% python3 -q
>>> import numpy as np
>>> from numpy import linalg as LA
>>> np.set_printoptions(suppress=True, linewidth=140)
>>> def tidy(a):
...     return np.round(a, 3) + 0
... 
>>> K = np.array([[-7, 4, 8, -2], [9, 6, 9, 7], [-5, -6, 8, -7], [-6, 4, -3, -4]])
>>> K[0] = K[2]
>>> K
array([[-5, -6,  8, -7],
       [ 9,  6,  9,  7],
       [-5, -6,  8, -7],
       [-6,  4, -3, -4]])
>>> # rows 0 and 2 are equal
>>> Uu, sv, Vh = LA.svd(K)
>>> vecs = Vh[:(sv > 1e-8).sum()]
>>> rng = np.random.default_rng(84)
>>> vec = K[1] + -3 * K[3] + rng.integers(2) * np.eye(4)[2]
>>> vec
array([27., -6., 19., 19.])
>>> tidy(LA.norm(vec - vecs.T @ vecs @ vec))
np.float64(0.152)
>>> LA.matrix_rank(np.vstack([K, vec]))
np.int64(4)
>>> LA.matrix_power(K, 3)
array([[ -348,  -416,  -921,  -182],
       [ -219, -1306,   732,  -553],
       [ -348,  -416,  -921,  -182],
       [ -489,   314,   885,  -561]])
>>> np.allclose(K @ K.T, K.T @ K)
False
>>> tidy(np.sort(np.abs(LA.eigvals(K))))
array([ 0.   ,  8.9  , 11.077, 11.077])
>>> (K - K.T) / 2
array([[ 0. , -7.5,  6.5, -0.5],
       [ 7.5,  0. ,  7.5,  1.5],
       [-6.5, -7.5,  0. , -2. ],
       [ 0.5, -1.5,  2. ,  0. ]])
>>> m1 = np.load("mat.npy")
>>> m1
array([[-0.207, -0.029,  0.108],
       [-0.311, -0.02 ,  0.053],
       [-0.591, -0.273,  0.131],
       [-0.033, -0.039, -0.058],
       [-0.67 , -0.348,  0.311],
       [-0.575, -0.115,  0.206],
       [-0.374, -0.272,  0.208],
       [ 0.111,  0.123,  0.016],
       [-0.73 , -0.135,  0.201],
       [ 0.059, -0.056, -0.16 ],
       [ 0.125, -0.039, -0.078],
       [ 0.587,  0.194, -0.137],
       [ 0.687,  0.189, -0.263],
       [ 0.712,  0.18 , -0.212],
       [ 0.347,  0.208, -0.116],
       [ 0.529,  0.097, -0.242],
       [ 0.113,  0.185, -0.074],
       [-0.825, -0.1  ,  0.174],
       [-0.3  , -0.064,  0.038],
       [ 0.193, -0.025, -0.159],
       [ 0.394,  0.108, -0.131],
       [ 0.301,  0.266, -0.14 ],
       [-0.688, -0.206,  0.304],
       [ 0.142,  0.163, -0.008]])
>>> W2 = m1[[5, 15]].astype(float)
>>> for _ in range(4):
...     labels = LA.norm(m1[:, None] - W2, axis=-1).argmin(axis=1)
...     W2 = np.array([m1[labels == j].mean(axis=0) for j in range(2)])
... 
>>> labels
array([0, 0, 0, 1, 0, 0, 0, 1, 0, 1, 1, 1, 1, 1, 1, 1, 1, 0, 0, 1, 1, 1, 0, 1])
>>> tidy(W2)
array([[-0.527, -0.156,  0.173],
       [ 0.305,  0.111, -0.126]])
>>> tidy(W2[1] - W2[0])
array([ 0.832,  0.267, -0.299])
>>> np.bincount(labels)
array([10, 14])
>>> np.argsort(-LA.norm(W2, axis=0).round(6), kind="stable")[:3]
array([0, 2, 1])
>>> tidy(LA.norm(W2, 2) / LA.norm(W2))
np.float64(0.999)
>>> mat = np.load("m.npy")
>>> mat
array([[ 41,  -4,  -4, -36],
       [ -4,  32,  -4,   0],
       [ -4,  -4,   1,   4],
       [-36,   0,   4,  32]])
>>> evals, vecs = LA.eigh(mat)
>>> tidy(vecs.T @ mat @ vecs)
array([[ 0.   ,  0.   ,  0.   ,  0.   ],
       [ 0.   ,  0.   ,  0.   ,  0.   ],
       [ 0.   ,  0.   , 32.604,  0.   ],
       [ 0.   ,  0.   ,  0.   , 73.396]])
>>> tidy(evals.sum()), np.trace(mat)
(np.float64(106.0), np.int64(106))
>>> (evals > 1e-8).sum(), (evals < -1e-8).sum()
(np.int64(2), np.int64(0))
>>> tidy(LA.eigvalsh(mat @ mat))
array([   0.   ,    0.   , 1063.016, 5386.984])
>>> F = np.eye(4, dtype=int)[rng.permutation(4)]
>>> F
array([[1, 0, 0, 0],
       [0, 0, 1, 0],
       [0, 0, 0, 1],
       [0, 1, 0, 0]])
>>> F @ F.T
array([[1, 0, 0, 0],
       [0, 1, 0, 0],
       [0, 0, 1, 0],
       [0, 0, 0, 1]])
>>> F[:, 1] @ F[:, 2]
np.int64(0)
>>> tidy(LA.svd(F, compute_uv=False))
array([1., 1., 1., 1.])
>>> tidy(LA.norm(F, axis=0))
array([1., 1., 1., 1.])
>>> F.T @ F
array([[1, 0, 0, 0],
       [0, 1, 0, 0],
       [0, 0, 1, 0],
       [0, 0, 0, 1]])
>>> B = F / LA.norm(F, axis=1, keepdims=True)
>>> G = B @ B.T
>>> G
array([[1., 0., 0., 0.],
       [0., 1., 0., 0.],
       [0., 0., 1., 0.],
       [0., 0., 0., 1.]])
>>> G[2]
array([0., 0., 1., 0.])
>>> (np.abs(G) > 0.9).astype(int)
array([[1, 0, 0, 0],
       [0, 1, 0, 0],
       [0, 0, 1, 0],
       [0, 0, 0, 1]])
>>> np.argwhere(np.triu(np.abs(G) > 0.95, 1))
array([], shape=(0, 2), dtype=int64)
>>> tidy(LA.norm(B, axis=1))
array([1., 1., 1., 1.])
>>> np.degrees(np.arccos(np.clip(G[2, 1], -1, 1)))
np.float64(90.0)
>>> theta = np.radians(120)
>>> Rm = np.eye(4)
>>> Rm[0, 0] = Rm[1, 1] = np.cos(theta)
>>> Rm[0, 1], Rm[1, 0] = -np.sin(theta), np.sin(theta)
>>> tidy(Rm)
array([[-0.5  , -0.866,  0.   ,  0.   ],
       [ 0.866, -0.5  ,  0.   ,  0.   ],
       [ 0.   ,  0.   ,  1.   ,  0.   ],
       [ 0.   ,  0.   ,  0.   ,  1.   ]])
>>> B = F @ Rm.T
>>> np.allclose(LA.norm(F, axis=1), LA.norm(B, axis=1))
True
>>> tidy(B)
array([[-0.5  ,  0.866,  0.   ,  0.   ],
       [ 0.   ,  0.   ,  1.   ,  0.   ],
       [ 0.   ,  0.   ,  0.   ,  1.   ],
       [-0.866, -0.5  ,  0.   ,  0.   ]])
>>> tidy(LA.det(Rm)), tidy(np.trace(Rm))
(np.float64(1.0), np.float64(1.0))
>>> Q, vecs = LA.qr(F[:, :3])[0], LA.qr(F[:, 3:])[0]
>>> sv = LA.svd(Q.T @ vecs, compute_uv=False)
>>> np.degrees(np.arccos(sv.clip(0, 1)))
array([90.])
>>> P = np.triu(np.array([[4, -6, -4, -3], [8, 4, 8, -4], [-3, -5, -7, 5], [6, 5, -3, 4]]), 1) + np.eye(4)
>>> B = P @ F @ LA.inv(P)
>>> tidy(LA.det(B))
np.float64(1.0)
>>> P @ F - F @ P
array([[ 0.,  3., -2., -1.],
       [ 0., -4.,  0.,  3.],
       [ 0.,  5.,  0.,  0.],
       [ 0.,  0., -8.,  4.]])
>>> E = np.load("data.npy")
>>> E
array([[-1.2  , -0.3  ,  1.9  ,  1.3  ],
       [-0.3  , -1.6  ,  1.1  ,  0.6  ],
       [-1.149, -0.092,  0.023, -0.229],
       [-1.1  , -0.1  ,  0.1  , -0.2  ]])
>>> Q, Rm = LA.qr(E)
>>> tidy(Rm)
array([[ 2.015,  0.524, -1.363, -0.624],
       [ 0.   ,  1.547, -1.052, -0.635],
       [ 0.   ,  0.   ,  1.366,  1.162],
       [ 0.   ,  0.   ,  0.   , -0.033]])
>>> Q.shape, Rm.shape
((4, 4), (4, 4))
>>> B = np.array([[0, 0, 0], [3, 1, 0]])
>>> W2 = np.kron(B, E)
>>> tidy(W2)
array([[ 0.   ,  0.   ,  0.   ,  0.   ,  0.   ,  0.   ,  0.   ,  0.   ,  0.   ,  0.   ,  0.   ,  0.   ],
       [ 0.   ,  0.   ,  0.   ,  0.   ,  0.   ,  0.   ,  0.   ,  0.   ,  0.   ,  0.   ,  0.   ,  0.   ],
       [ 0.   ,  0.   ,  0.   ,  0.   ,  0.   ,  0.   ,  0.   ,  0.   ,  0.   ,  0.   ,  0.   ,  0.   ],
       [ 0.   ,  0.   ,  0.   ,  0.   ,  0.   ,  0.   ,  0.   ,  0.   ,  0.   ,  0.   ,  0.   ,  0.   ],
       [-3.6  , -0.9  ,  5.7  ,  3.9  , -1.2  , -0.3  ,  1.9  ,  1.3  ,  0.   ,  0.   ,  0.   ,  0.   ],
       [-0.9  , -4.8  ,  3.3  ,  1.8  , -0.3  , -1.6  ,  1.1  ,  0.6  ,  0.   ,  0.   ,  0.   ,  0.   ],
       [-3.447, -0.276,  0.069, -0.687, -1.149, -0.092,  0.023, -0.229,  0.   ,  0.   ,  0.   ,  0.   ],
       [-3.3  , -0.3  ,  0.3  , -0.6  , -1.1  , -0.1  ,  0.1  , -0.2  ,  0.   ,  0.   ,  0.   ,  0.   ]])
>>> B = E / np.sqrt((E ** 2).mean(axis=1, keepdims=True))
>>> tidy(B[2])
array([-1.955, -0.157,  0.039, -0.39 ])
>>> tidy(LA.norm(B, axis=1))
array([2., 2., 2., 2.])
>>> B = np.array([[-1], [0], [1]])
>>> W2 = np.array([[3, 2, -4]])
>>> J = B @ W2 + 0.02 * rng.normal(size=(3, 3))
>>> tidy(J)
array([[-3.047, -1.979,  3.976],
       [-0.003,  0.013,  0.003],
       [ 2.983,  2.023, -4.003]])
>>> r0 = np.array([2, 0, 0])
>>> B = J + np.outer(r0, np.eye(3)[1])
>>> tidy(LA.det(B) / LA.det(J)), tidy(1 + LA.solve(J, r0)[1])
(np.float64(-1.133), np.float64(-1.133))
>>> M = np.load("case5.npy")
>>> M
array([[ 0.805,  4.863, -0.841],
       [ 4.657, -0.412,  1.772],
       [ 4.172, -2.697, -0.564],
       [-3.27 , -3.644,  1.014],
       [ 3.594, -3.244,  1.248],
       [ 0.181,  1.406,  4.795],
       [ 3.621, -3.44 , -0.237],
       [ 3.867,  2.984,  1.071],
       [ 2.078,  3.972,  2.215],
       [ 3.502,  3.233,  1.511],
       [-2.666,  2.737, -3.226],
       [ 0.592,  4.193,  2.659],
       [ 1.609,  2.526,  4.004],
       [-0.964,  3.189, -3.728],
       [ 1.957, -0.924,  4.508]])
>>> Q, vecs = LA.qr(M[:, :2])[0], LA.qr(M[:, 2:])[0]
>>> sv = LA.svd(Q.T @ vecs, compute_uv=False)
>>> tidy(sv)
array([0.439])
>>> (sv > 0.9).sum()
np.int64(0)
>>> tidy(LA.norm(Q @ Q.T - vecs @ vecs.T, 2))
np.float64(1.0)
>>> A = np.load("a.npy")
>>> A
array([[-19.882,  -0.722,  18.221],
       [-20.552,   0.952,  21.773],
       [-16.694,  -0.405,  19.175],
       [-20.372,  -0.614,  18.468],
       [-20.446,  -1.532,  19.747],
       [-20.537,  -2.485,  20.215],
       [-20.345,   0.261,  19.826],
       [-19.311,   0.038,  20.024],
       [-20.165,  -0.863,  19.683],
       [-19.953,  -1.143,  21.335],
       [-19.7  ,   0.155,  19.347],
       [-19.305,   0.475,  20.644]])
>>> labels = A[:, 0] > np.median(A[:, 0])
>>> r0 = A[labels].mean(axis=0) - A[~labels].mean(axis=0)
>>> np.argsort(-np.abs(r0).round(6), kind="stable")
array([0, 1, 2])
>>> tidy((((A - A.mean(axis=0)) @ r0 > 0) == labels).mean())
np.float64(0.917)
>>> G = np.cov(A, rowvar=False)
>>> tidy(np.polyfit(A[:, 2], A[:, 1], 1))
array([ 0.188, -4.219])
>>> tidy(np.corrcoef(A.T))
array([[ 1.   ,  0.183, -0.209],
       [ 0.183,  1.   ,  0.206],
       [-0.209,  0.206,  1.   ]])
>>> np.argwhere(np.triu(np.abs(np.corrcoef(A.T)) > 0.8, 1))
array([], shape=(0, 2), dtype=int64)
>>> np.argsort(-A.std(axis=0).round(6), kind="stable")
array([0, 2, 1])
>>> tidy(A.std(axis=0))
array([1.018, 0.912, 1.   ])
>>> tidy(np.median(A, axis=0))
array([-20.059,  -0.51 ,  19.786])
>>> tidy(LA.eigvalsh(G)[::-1])
array([1.344, 1.169, 0.616])
>>> G.shape
(3, 3)
>>> vec = np.array([-9, 8, 0])
>>> rhs = A @ vec
>>> tidy(LA.solve(A.T @ A, A.T @ rhs))
array([-9.,  8.,  0.])
>>> tidy(LA.pinv(A) @ A)
array([[1., 0., 0.],
       [0., 1., 0.],
       [0., 0., 1.]])
>>> rhs = rhs + 0.02 * rng.normal(size=12)
>>> tidy(rhs)
array([173.152, 192.567, 146.978, 178.456, 171.741, 164.951, 185.161, 174.097, 174.616, 170.406, 178.542, 177.529])
>>> c, *_ = LA.lstsq(A, rhs)
>>> tidy(c)
array([-9.008,  7.999, -0.008])
>>> B = np.c_[A[:, :1] @ np.array([[1]]), np.array([-1, 3, 2, 1, -3, 2, -3, -2, -3, -1, 2, 0])]
>>> B
array([[-19.882,  -1.   ],
       [-20.552,   3.   ],
       [-16.694,   2.   ],
       [-20.372,   1.   ],
       [-20.446,  -3.   ],
       [-20.537,   2.   ],
       [-20.345,  -3.   ],
       [-19.311,  -2.   ],
       [-20.165,  -3.   ],
       [-19.953,  -1.   ],
       [-19.7  ,   2.   ],
       [-19.305,   0.   ]])
>>> LA.matrix_rank(np.c_[A, B])
np.int64(4)
